% python3 -q
>>> import numpy as np
>>> from numpy import linalg as LA
>>> np.set_printoptions(precision=3, suppress=True, linewidth=140)
>>> A = np.loadtxt("block16.csv", delimiter=",")
>>> print(A)
[[-3.01  -1.958  3.042]
 [-2.273 -4.906  0.094]
 [-4.133  2.53   7.53 ]
 [-2.873 -2.506  2.494]
 [-4.084  2.334  7.334]
 [-3.323 -0.709  4.291]
 [-2.092 -5.632 -0.632]
 [-3.435 -0.262  4.738]
 [-4.877  5.507 10.507]
 [-2.696 -3.216  1.784]
 [-1.918 -6.329 -1.329]
 [-3.933  1.73   6.73 ]
 [-2.863 -2.548  2.452]
 [-2.591 -3.637  1.363]
 [-5.718  8.872 13.872]
 [-3.674  0.695  5.695]
 [-2.593 -3.628  1.372]
 [-1.754 -6.984 -1.984]
 [-4.598  4.39   9.39 ]
 [-3.51   0.039  5.039]
 [-3.766  1.065  6.065]
 [-4.503  4.01   9.01 ]
 [-2.999 -2.004  2.996]
 [-3.569  0.278  5.278]
 [-4.923  5.693 10.693]
 [-3.111 -1.556  3.444]
 [-5.413  7.653 12.653]]
>>> th = np.radians(45)
>>> Rm = np.eye(3)
>>> Rm[2, 2] = Rm[0, 0] = np.cos(th)
>>> Rm[2, 0], Rm[0, 2] = -np.sin(th), np.sin(th)
>>> print(Rm)
[[ 0.707  0.     0.707]
 [ 0.     1.     0.   ]
 [-0.707  0.     0.707]]
>>> B = A @ Rm.T
>>> print(round(float(LA.det(Rm)), 3), np.round(np.trace(Rm), 3))
1.0 2.414
>>> print(np.allclose(A @ A.T, B @ B.T))
True
>>> print(np.abs(B - A).max(axis=0))
[11.484  0.     1.821]
>>> x0 = np.array([0, 3, 0])
>>> print(np.sort(np.abs(np.degrees(np.angle(LA.eigvals(Rm))))))
[ 0. 45. 45.]
>>> M = np.loadtxt("out15.csv", delimiter=",")
>>> print(M)
[[ -6.772  -1.968   5.335]
 [-30.899 -16.455  -5.291]
 [ -5.178  -0.312   3.784]
 [ -8.01   -2.306   1.662]
 [  3.905   0.501  -3.812]
 [-15.907  -6.7     4.681]
 [ 27.344  16.998   3.896]
 [  0.421   1.474   1.999]
 [-17.848  -9.548  -3.009]
 [  6.669   3.492  -1.215]
 [ 32.317  14.439  -7.127]
 [ -7.571  -4.802  -0.497]
 [-18.913 -11.782  -0.495]
 [ 15.027   9.367   2.18 ]
 [ 18.364  12.358   3.879]
 [  5.447   3.71    4.609]
 [ 22.016  10.807  -0.926]
 [ 35.471  19.012  -1.151]
 [-12.501  -7.56   -1.009]
 [-41.704 -22.6    -3.087]
 [ -0.923  -1.709  -0.754]
 [ 28.923  14.001  -7.768]
 [ 21.948  11.019  -2.467]
 [ 42.618  20.952   0.504]
 [ 10.918   5.088   1.802]
 [-13.255  -8.035  -4.756]
 [ 18.926   9.647  -4.546]]
>>> x0 = np.array([2, 0, 1])
>>> y = M @ x0
>>> print(np.round(LA.solve(M.T @ M, M.T @ y), 3) + 0)
[2. 0. 1.]
>>> rng = np.random.default_rng(83)
>>> y = y + 0.02 * rng.normal(size=27)
>>> print(y)
[ -8.238 -67.097  -6.573 -14.35    3.977 -27.109  58.588   2.83  -38.736  12.11   57.521 -15.628 -38.303  32.224  40.622  15.499  43.135
  69.793 -26.031 -86.501  -2.595  50.084  41.439  85.732  23.642 -31.243  33.327]
>>> b, *_ = LA.lstsq(M, y)
>>> print(b.round())
[ 2. -0.  1.]
>>> print([round(float(LA.norm(LA.solve(M.T @ M + lam * np.eye(3), M.T @ y))), 2) for lam in (0, 1, 10, 100)])
[2.24, 2.2, 2.04, 1.85]
>>> print(np.round(M.T @ (y - M @ b), 3) + 0)
[0. 0. 0.]
>>> B = A + rng.integers(-2, 3, (27, 2)) @ rng.integers(-2, 3, (2, 3))
>>> print(B)
[[-3.01   0.042  5.042]
 [-3.273 -4.906  1.094]
 [-3.133  0.53   4.53 ]
 [-3.873 -2.506  3.494]
 [-5.084  4.334 10.334]
 [-4.323  1.291  7.291]
 [-2.092 -9.632 -4.632]
 [-4.435  3.738  9.738]
 [-6.877  1.507  8.507]
 [-4.696 -7.216 -0.216]
 [-1.918 -4.329  0.671]
 [-4.933 -2.27   3.73 ]
 [-1.863 -6.548 -2.548]
 [-3.591  0.363  6.363]
 [-7.718 12.872 19.872]
 [-3.674  2.695  7.695]
 [-0.593 -1.628  1.372]
 [-3.754 -6.984  0.016]
 [-4.598  2.39   7.39 ]
 [-3.51  -1.961  3.039]
 [-3.766 -0.935  4.065]
 [-6.503  8.01  15.01 ]
 [-3.999 -6.004 -0.004]
 [-1.569 -1.722  1.278]
 [-4.923  5.693 10.693]
 [-5.111 -1.556  5.444]
 [-7.413  9.653 16.653]]
>>> print(LA.matrix_rank(B - A, tol=1e-8))
2
>>> K = np.loadtxt("test11.csv", delimiter=",")
>>> print(K)
[[0. 0. 0. 1.]
 [0. 0. 0. 0.]
 [0. 0. 0. 1.]
 [1. 0. 1. 0.]]
>>> print(np.trace(K @ K @ K) // 6)
0.0
>>> print(K @ K)
[[1. 0. 1. 0.]
 [0. 0. 0. 0.]
 [1. 0. 1. 0.]
 [0. 0. 0. 2.]]
>>> print(K.sum(axis=0))
[1. 0. 1. 2.]
>>> low = np.diag(K.sum(axis=1)) - K
>>> print(round(LA.det(low[1:, 1:])))
0
>>> th = np.sort(rng.uniform(-2, 2, 21))
>>> W0 = np.c_[th, th ** 2, th ** 3] @ np.array([[-1, 3, -2], [3, 2, 3], [3, -1, 0]])
>>> print(W0)
[[-9.991  9.993 15.994]
 [-7.062  7.771 14.096]
 [-2.044  3.535  9.929]
 [-1.38   2.895  9.197]
 [-0.62   2.116  8.245]
 [-0.143  1.588  7.549]
 [ 0.518  0.767  6.349]
 [ 0.759  0.417  5.772]
 [ 0.997  0.005  5.011]
 [ 1.082 -0.179  4.627]
 [ 1.084 -0.838  2.516]
 [ 0.982 -0.876  2.089]
 [ 0.877 -0.875  1.756]
 [ 0.026  0.988 -0.326]
 [ 1.122  2.3   -0.122]
 [ 2.365  3.033  0.235]
 [ 3.729  3.595  0.634]
 [ 5.652  4.177  1.185]
 [23.497  6.015  5.683]
 [23.858  6.023  5.766]
 [25.653  6.051  6.173]]
>>> Ac = (W0 - W0.mean(axis=0)) / W0.std(axis=0)
>>> print(Ac.std(axis=0))
[1. 1. 1.]
>>> print(np.argwhere(np.abs(Ac) > 2))
[[ 0  1]
 [ 0  2]
 [ 1  2]
 [18  0]
 [19  0]
 [20  0]]
>>> b = LA.lstsq(np.delete(Ac, 0, axis=1), Ac[:, 0])[0]
>>> print(round(float(1 - np.var(Ac[:, 0] - np.delete(Ac, 0, axis=1) @ b)), 3))
0.273
>>> proj = W0 @ LA.solve(W0.T @ W0, W0.T)
>>> print(round(np.trace(proj), 3))
3.0
>>> print(np.round(LA.eigvalsh(proj), 3) + 0)
[0. 0. 0. 0. 0. 0. 0. 0. 0. 0. 0. 0. 0. 0. 0. 0. 0. 0. 1. 1. 1.]
>>> print(np.allclose(proj @ proj, proj))
True
>>> F = np.loadtxt("data.csv", delimiter=",")
>>> print(F)
[[ 0.003 -0.052]
 [-0.052  0.997]]
>>> left, sigma, Vt = LA.svd(F)
>>> vecs = Vt[:(sigma > 1e-8).sum()]
>>> x0 = F[1] + -2 * F[0] + rng.integers(2) * np.eye(2)[0]
>>> print(x0)
[-0.058  1.102]
>>> print(vecs.T @ vecs)
[[ 0.003 -0.052]
 [-0.052  0.997]]
>>> print(np.diag(vecs.T @ vecs))
[0.003 0.997]
>>> print(LA.matrix_rank(np.vstack([F, x0])))
1
>>> E = np.loadtxt("sample9.csv", delimiter=",")
>>> print(E)
[[0.25  0.562 0.188]
 [0.6   0.1   0.3  ]
 [0.438 0.25  0.312]]
>>> proj = np.triu(np.array([[2, 3, 4], [5, 2, 4], [5, 4, 3]]), 1) + np.eye(3)
>>> B = proj @ E @ LA.inv(proj)
>>> print(proj @ E - E @ proj)
[[ 3.552  0.55  -1.1  ]
 [ 1.752 -0.8   -1.552]
 [ 0.    -1.314 -2.752]]
>>> print(np.poly(B))
[ 1.    -0.662 -0.36   0.022]
>>> B = np.array([[4, -4], [3, 2]])
>>> C = np.array([[3, 2], [-1, -2]])
>>> data = np.kron(B, C)
>>> print(data)
[[ 12   8 -12  -8]
 [ -4  -8   4   8]
 [  9   6   6   4]
 [ -3  -6  -2  -4]]
>>> x0 = np.array([2, 4, -5, 2])
>>> y = data @ x0
>>> print(y)
[100 -44  20 -28]
>>> print(LA.solve(data, y))
[ 2.  4. -5.  2.]
>>> print(LA.solve(data, y + data[:, 2]))
[ 2.  4. -4.  2.]
>>> labels = rng.permutation(4)
>>> B = data[:, labels] * rng.choice([-1, 1], 4)
>>> print(B)
[[  8  -8 -12  12]
 [ -8   8   4  -4]
 [  6   4  -9  -6]
 [ -6  -4   3   2]]
>>> left, _, Vt = LA.svd(data.T @ B)
>>> print(labels)
[1 3 0 2]
>>> print(np.round(left @ Vt, 3) + 0)
[[ 0.  0. -1.  0.]
 [ 1.  0.  0.  0.]
 [ 0.  0.  0. -1.]
 [ 0.  1.  0.  0.]]
>>> print(np.round(LA.lstsq(data, B)[0], 3) + 0)
[[ 0.  0. -1.  0.]
 [ 1.  0.  0.  0.]
 [ 0.  0.  0. -1.]
 [ 0.  1.  0.  0.]]
>>> X = np.load("run2.npy")
>>> print(X)
[[-9  3  0  0  0  0]
 [ 1 -7  0  0  0  0]
 [ 6  6  0  0  0  0]
 [ 0  0 -9  3  0  0]
 [ 0  0  1 -7  0  0]
 [ 0  0  6  6  0  0]
 [ 0  0  0  0 -9  3]
 [ 0  0  0  0  1 -7]
 [ 0  0  0  0  6  6]]
>>> r0, v = X[7], X[2]
>>> print(r0 @ r0)
50
>>> pr = (r0 @ v) / (r0 @ r0) * r0
>>> print(LA.matrix_rank(np.outer(r0, v)))
1
>>> print((v - pr) @ r0)
0.0
>>> print(v - pr)
[6. 6. 0. 0. 0. 0.]
>>> left, sigma, Vt = LA.svd(A)
>>> print(sigma.round(3) + 0)
[40.144 17.996  0.   ]
>>> B = left[:, :2] @ np.diag(sigma[:2]) @ Vt[:2]
>>> print(B)
[[-3.01  -1.958  3.042]
 [-2.273 -4.906  0.094]
 [-4.133  2.53   7.53 ]
 [-2.873 -2.506  2.494]
 [-4.084  2.334  7.334]
 [-3.323 -0.709  4.291]
 [-2.092 -5.632 -0.632]
 [-3.435 -0.262  4.738]
 [-4.877  5.507 10.507]
 [-2.696 -3.216  1.784]
 [-1.918 -6.329 -1.329]
 [-3.933  1.73   6.73 ]
 [-2.863 -2.548  2.452]
 [-2.591 -3.637  1.363]
 [-5.718  8.872 13.872]
 [-3.674  0.695  5.695]
 [-2.593 -3.628  1.372]
 [-1.754 -6.984 -1.984]
 [-4.598  4.39   9.39 ]
 [-3.51   0.039  5.039]
 [-3.766  1.065  6.065]
 [-4.503  4.01   9.01 ]
 [-2.999 -2.004  2.996]
 [-3.569  0.278  5.278]
 [-4.923  5.693 10.693]
 [-3.111 -1.556  3.444]
 [-5.413  7.653 12.653]]
